$ ipython --no-banner

In [1]: import numpy as np

In [2]: import numpy.linalg as la

In [3]: np.set_printoptions(suppress=True, linewidth=160)

In [4]: arr = np.load("w.npy")

In [5]: arr
Out[5]: 
array([[ 0. ,  0.5,  1.9,  0.7,  0.8,  0.4,  1.7,  0.4],
       [ 0. , -0.8, -2.7, -1. , -1.2, -0.5, -2.5, -0.5],
       [ 0. ,  0.3,  1. ,  0.4,  0.4,  0.2,  1. ,  0.2],
       [ 0. , -0.4, -1.5, -0.6, -0.6, -0.3, -1.3, -0.3],
       [ 0. ,  0.1,  0.2,  0.1,  0.1,  0. ,  0.2,  0. ],
       [ 0. ,  0.3,  1. ,  0.4,  0.4,  0.2,  1. ,  0.2],
       [ 0. , -0.2, -0.6, -0.2, -0.3, -0.1, -0.6, -0.1]])

In [6]: f, v = arr[6], arr[1]

In [7]: np.round(f @ v, 1)
Out[7]: np.float64(3.9)

In [8]: round(f @ f, 1)
Out[8]: np.float64(0.9)

In [9]: p = (f @ v) / (f @ f) * f

In [10]: np.round(np.outer(f, v), 1) + 0
Out[10]: 
array([[0. , 0. , 0. , 0. , 0. , 0. , 0. , 0. ],
       [0. , 0.2, 0.5, 0.2, 0.2, 0.1, 0.5, 0.1],
       [0. , 0.5, 1.6, 0.6, 0.7, 0.3, 1.5, 0.3],
       [0. , 0.2, 0.5, 0.2, 0.2, 0.1, 0.5, 0.1],
       [0. , 0.2, 0.8, 0.3, 0.4, 0.2, 0.8, 0.2],
       [0. , 0.1, 0.3, 0.1, 0.1, 0. , 0.2, 0. ],
       [0. , 0.5, 1.6, 0.6, 0.7, 0.3, 1.5, 0.3],
       [0. , 0.1, 0.3, 0.1, 0.1, 0. , 0.2, 0. ]])

In [11]: np.round((v - p) @ f, 1)
Out[11]: np.float64(-0.0)

In [12]: print(la.matrix_rank(np.outer(f, v)))
1

In [13]: round(float(la.norm(f + v) ** 2 + la.norm(f - v) ** 2), 1)
Out[13]: 36.1

In [14]: p.round(1)
Out[14]: array([ 0. , -0.9, -2.6, -0.9, -1.3, -0.4, -2.6, -0.4])

In [15]: round(float(la.norm(arr, 2)), 1)
Out[15]: 6.0

In [16]: np.round(la.norm(arr, axis=0), 1)
Out[16]: array([0. , 1.1, 3.9, 1.5, 1.7, 0.8, 3.6, 0.8])

In [17]: round(la.norm(arr, "nuc"), 1)
Out[17]: np.float64(6.4)
